% ipython --no-banner

In [1]: import numpy as np

In [2]: from numpy import linalg as LA

In [3]: np.set_printoptions(precision=2, suppress=True, linewidth=100)

In [4]: def rd(a):
   ...:     return np.round(a, 2) + 0
   ...: 

In [5]: arr = np.loadtxt("m.csv", delimiter=",")

In [6]: print(arr)
[[1.   0.9  0.81 0.73 0.66 0.59 0.53 0.48 0.43]
 [0.9  1.   0.9  0.81 0.73 0.66 0.59 0.53 0.48]
 [0.81 0.9  1.   0.9  0.81 0.73 0.66 0.59 0.53]
 [0.73 0.81 0.9  1.   0.9  0.81 0.73 0.66 0.59]
 [0.66 0.73 0.81 0.9  1.   0.9  0.81 0.73 0.66]
 [0.59 0.66 0.73 0.81 0.9  1.   0.9  0.81 0.73]
 [0.53 0.59 0.66 0.73 0.81 0.9  1.   0.9  0.81]
 [0.48 0.53 0.59 0.66 0.73 0.81 0.9  1.   0.9 ]
 [0.43 0.48 0.53 0.59 0.66 0.73 0.81 0.9  1.  ]]

In [7]: # equal to its transpose

In [8]: x0 = np.array([-3, 3, -2, 3, 0, -1, -1, 3, 2])

In [9]: rhs = arr @ x0

In [10]: rd(rhs)
Out[10]: array([1.45, 2.23, 2.41, 3.06, 3.09, 3.17, 3.47, 4.04, 4.02])

In [11]: rd(LA.solve(arr, arr[:, 4]))
Out[11]: array([0., 0., 0., 0., 1., 0., 0., 0., 0.])

In [12]: rd(LA.solve(arr, rhs + arr[:, 2]))
Out[12]: array([-3.,  3., -1.,  3.,  0., -1., -1.,  3.,  2.])

In [13]: rd(LA.solve(arr.T, arr[2]))
Out[13]: array([0., 0., 1., 0., 0., 0., 0., 0., 0.])

In [14]: rd(LA.solve(arr, 2 * rhs))
Out[14]: array([-6.,  6., -4.,  6.,  0., -2., -2.,  6.,  4.])

In [15]: rd(LA.solve(arr, rhs))
Out[15]: array([-3.,  3., -2.,  3.,  0., -1., -1.,  3.,  2.])

In [16]: A2 = arr / LA.norm(arr, axis=1, keepdims=True)

In [17]: cov = A2 @ A2.T

In [18]: rd(np.degrees(np.arccos(np.clip(cov[8, 0], -1, 1))))
Out[18]: np.float64(29.98)

In [19]: print((np.abs(cov) > 0.9).astype(int))
[[1 1 1 1 1 1 1 0 0]
 [1 1 1 1 1 1 1 0 0]
 [1 1 1 1 1 1 1 1 1]
 [1 1 1 1 1 1 1 1 1]
 [1 1 1 1 1 1 1 1 1]
 [1 1 1 1 1 1 1 1 1]
 [1 1 1 1 1 1 1 1 1]
 [0 0 1 1 1 1 1 1 1]
 [0 0 1 1 1 1 1 1 1]]

In [20]: np.argwhere(np.triu(np.abs(cov) > 0.95, 1))
Out[20]: 
array([[0, 1],
       [0, 2],
       [0, 3],
       [0, 4],
       [1, 2],
       [1, 3],
       [1, 4],
       [2, 3],
       [2, 4],
       [2, 5],
       [3, 4],
       [3, 5],
       [3, 6],
       [4, 5],
       [4, 6],
       [4, 7],
       [4, 8],
       [5, 6],
       [5, 7],
       [5, 8],
       [6, 7],
       [6, 8],
       [7, 8]])

In [21]: rd(LA.norm(A2, axis=1))
Out[21]: array([1., 1., 1., 1., 1., 1., 1., 1., 1.])

In [22]: print((cov - 2 * np.eye(9)).round(6).argmax(axis=1))
[1 0 1 2 3 6 7 8 7]

In [23]: rd(cov)
Out[23]: 
array([[1.  , 1.  , 0.99, 0.97, 0.95, 0.93, 0.91, 0.88, 0.87],
       [1.  , 1.  , 1.  , 0.98, 0.97, 0.94, 0.92, 0.9 , 0.88],
       [0.99, 1.  , 1.  , 0.99, 0.98, 0.96, 0.94, 0.92, 0.91],
       [0.97, 0.98, 0.99, 1.  , 0.99, 0.98, 0.96, 0.94, 0.93],
       [0.95, 0.97, 0.98, 0.99, 1.  , 0.99, 0.98, 0.97, 0.95],
       [0.93, 0.94, 0.96, 0.98, 0.99, 1.  , 0.99, 0.98, 0.97],
       [0.91, 0.92, 0.94, 0.96, 0.98, 0.99, 1.  , 1.  , 0.99],
       [0.88, 0.9 , 0.92, 0.94, 0.97, 0.98, 1.  , 1.  , 1.  ],
       [0.87, 0.88, 0.91, 0.93, 0.95, 0.97, 0.99, 1.  , 1.  ]])
